$ python3 -q
>>> import numpy as np
>>> from numpy import linalg as LA
>>> np.set_printoptions(precision=2, suppress=True, linewidth=200)
>>> def rd(a):
...     return np.round(a, 2) + 0
... 
>>> m1 = np.loadtxt("w.csv", delimiter=",")
>>> print(m1)
[[ -3.   4.  -2.   2.]
 [ -3.   5.  -2.   2.]
 [-15.  24. -10.  10.]]
>>> A2 = m1[0, 0] * m1[1:] - np.outer(m1[1:, 0], m1[0])
>>> print(A2)
[[  0.  -3.   0.   0.]
 [  0. -12.   0.   0.]]
>>> print(np.flatnonzero(~A2.round(6).any(axis=1)))
[]
>>> U, sig, vt = LA.svd(m1)
>>> print(np.argmax(sig[:-1] / (sig[1:] + 1e-6)) + 1)
2
>>> print(rd(sig))
[32.8   0.53  0.  ]
>>> A2 = U[:, :2] @ np.diag(sig[:2]) @ vt[:2]
>>> print(LA.matrix_rank(m1, rtol=0.05))
1
>>> print(rd(np.abs(m1 - A2).max()))
0.0
>>> print(rd(LA.norm(m1 - A2, 2)), rd(sig[2]))
0.0 0.0
>>> print(rd(A2))
[[ -3.   4.  -2.   2.]
 [ -3.   5.  -2.   2.]
 [-15.  24. -10.  10.]]
>>> A2 = m1 / LA.norm(m1, axis=1, keepdims=True)
>>> cov = A2 @ A2.T
>>> print(np.argwhere(np.triu(np.abs(cov) > 0.95, 1)))
[[0 1]
 [0 2]
 [1 2]]
>>> print((np.abs(cov) > 0.9).astype(int))
[[1 1 1]
 [1 1 1]
 [1 1 1]]
>>> print((cov - 2 * np.eye(3)).round(6).argmax(axis=1))
[2 2 1]
>>> print(rd(cov[1]))
[0.99 1.   1.  ]
>>> mat = np.loadtxt("case0.csv", delimiter=",")
>>> print(mat)
[[ 0.98 -0.1  -0.14 -0.1 ]
 [-0.1   0.5  -0.7  -0.5 ]
 [-0.14 -0.7   0.02 -0.7 ]
 [-0.1  -0.5  -0.7   0.5 ]]
>>> print(rd(LA.norm(mat, axis=1)))
[1. 1. 1. 1.]
>>> print(rd(LA.norm(mat, axis=0)))
[1. 1. 1. 1.]
>>> print(rd(LA.norm(mat) ** 2 / LA.norm(mat, 2) ** 2))
4.0
>>> print(LA.norm(mat, axis=1).argmax())
1
>>> print(LA.matrix_rank(m1, rtol=0.1))
1
>>> print(np.argsort(-LA.norm(m1, axis=0).round(6), kind="stable")[:3])
[1 0 2]
>>> vals, V = LA.eigh(mat)
>>> x0 = np.array([2, -2, -2, -1])
>>> print(rd(LA.eigvalsh(mat[1:, 1:])))
[-0.98  1.    1.  ]
>>> print(rd(V * np.maximum(vals, 0) @ V.T))
[[ 0.99 -0.05 -0.07 -0.05]
 [-0.05  0.75 -0.35 -0.25]
 [-0.07 -0.35  0.51 -0.35]
 [-0.05 -0.25 -0.35  0.75]]
>>> print(rd(x0 @ mat @ x0))
-1.58
